In [1]: import numpy as np

In [2]: np.set_printoptions(precision=2, suppress=True, linewidth=140)

In [3]: J = np.loadtxt("run7.csv", delimiter=",")

In [4]: print(J)
[[ 0.1   0.49 -0.41  2.63 -0.48 -0.48]
 [ 0.3   4.38  1.82  6.38 -1.42 -0.62]
 [-2.44  1.6   0.63  0.01 -2.28 -1.24]
 [ 0.57 -1.9  -0.7   2.17 -0.91 -1.24]
 [ 0.59 -1.1   0.22  3.42 -5.55 -1.27]
 [ 0.71 -1.15 -0.4  -3.85  5.74  0.2 ]
 [ 0.58  2.51  0.66 -2.07 -0.47 -0.61]
 [ 0.76  1.02  1.71  3.07 -0.42  4.71]
 [ 0.96 -0.95 -0.42 -0.49  1.58 -1.7 ]
 [ 0.93 -0.4   1.13  2.14 -2.95 -0.11]
 [-0.82 -1.73  0.46  1.06 -1.92  0.17]
 [-1.07  0.43  1.9   1.79 -1.3  -2.36]]

In [5]: hat = J @ np.linalg.solve(J.T @ J, J.T)

In [6]: print(np.allclose(hat @ hat, hat))
True

In [7]: print(np.linalg.matrix_rank(np.eye(12) - hat))
6

In [8]: print(np.trace(hat))
6.0

In [9]: A = np.array([[0.5, 0.0, 0.0, 0.5],
   ...:     [0.0, 1.0, 0.0, 0.0],
   ...:     [0.25, 0.0, 0.5, 0.25],
   ...:     [0.5, 0.0, 0.0, 0.5]])

In [10]: print(A)
[[0.5  0.   0.   0.5 ]
 [0.   1.   0.   0.  ]
 [0.25 0.   0.5  0.25]
 [0.5  0.   0.   0.5 ]]

In [11]: rng = np.random.default_rng(1760)

In [12]: idx = rng.permutation(4)

In [13]: print(idx)
[1 2 3 0]

In [14]: out = A[idx][:, idx]

In [15]: print(np.allclose(out, A))
False

In [16]: print(np.trace(out))
2.5

In [17]: print(np.diag(out))
[1.  0.5 0.5 0.5]

In [18]: rk = np.linalg.matrix_rank(A)

In [19]: print(rk)
3

In [20]: N = np.linalg.svd(A)[2][rk:].T

In [21]: print(np.round(A @ N, 2) + 0)
[[0.]
 [0.]
 [0.]
 [0.]]

In [22]: print(np.round(N @ N.T, 2) + 0)
[[ 0.5  0.   0.  -0.5]
 [ 0.   0.   0.   0. ]
 [ 0.   0.   0.   0. ]
 [-0.5  0.   0.   0.5]]

In [23]: print(N.shape)
(4, 1)

In [24]: print((np.linalg.matrix_power((A != 0) + (A.T != 0) + np.eye(4), 4) > 0).astype(int))
[[1 0 1 1]
 [0 1 0 0]
 [1 0 1 1]
 [1 0 1 1]]

In [25]: print((A != 0).astype(int))
[[1 0 0 1]
 [0 1 0 0]
 [1 0 1 1]
 [1 0 0 1]]

In [26]: Uu, sig, Vt = np.linalg.svd(A)

In [27]: print(sig.round(2) + 0)
[1.08 1.   0.46 0.  ]

In [28]: out = Uu[:, :3] @ np.diag(sig[:3]) @ Vt[:3]

In [29]: print(round(float(np.abs(A - out).max()), 2))
0.0

In [30]: print(round(np.linalg.norm(A - out) / np.linalg.norm(A), 2))
0.0

In [31]: out = A + rng.integers(-2, 3, (4, 3)) @ rng.integers(-2, 3, (3, 4))

In [32]: print(out)
[[-4.5  -6.    0.    3.5 ]
 [-5.   -2.    6.    9.  ]
 [-0.75 -1.    2.5   1.25]
 [ 6.5   4.   -8.   -9.5 ]]

In [33]: print(np.abs(out - A).sum(axis=1))
[14. 23.  5. 28.]

In [34]: print(np.round(np.linalg.svd(out - A, compute_uv=False), 2) + 0)
[20.2   5.84  1.32  0.  ]

In [35]: M = np.loadtxt("out15.csv", delimiter=",")

In [36]: print(M)
[[-4.  3. -1. -1. -1.]
 [ 3. -4. -3. -2.  2.]
 [-1. -3. -2.  1. -1.]
 [-1. -2.  1. -4.  0.]
 [-1.  2. -1.  0.  4.]]

In [37]: evals, vecs = np.linalg.eig(M)

In [38]: print(np.sort(np.linalg.eigvals(M @ M)))
[ 2.87 15.32 24.25 25.33 62.24]

In [39]: print(np.sort(np.linalg.eigvals(M.T)))
[-7.89 -4.92 -3.91  1.69  5.03]

In [40]: E = np.load("layer15.npy")

In [41]: print(E)
[[-3.  1.  0.]
 [-3. -1.  0.]
 [ 0.  0.  6.]]

In [42]: out = E / np.sqrt((E ** 2).mean(axis=1, keepdims=True))

In [43]: print(np.linalg.norm(out, axis=1))
[1.73 1.73 1.73]

In [44]: print(E - E.mean(axis=1, keepdims=True))
[[-2.33  1.67  0.67]
 [-1.67  0.33  1.33]
 [-2.   -2.    4.  ]]

In [45]: print(np.linalg.matrix_rank(out) == np.linalg.matrix_rank(E))
True

In [46]: print(out[2])
[0.   0.   1.73]
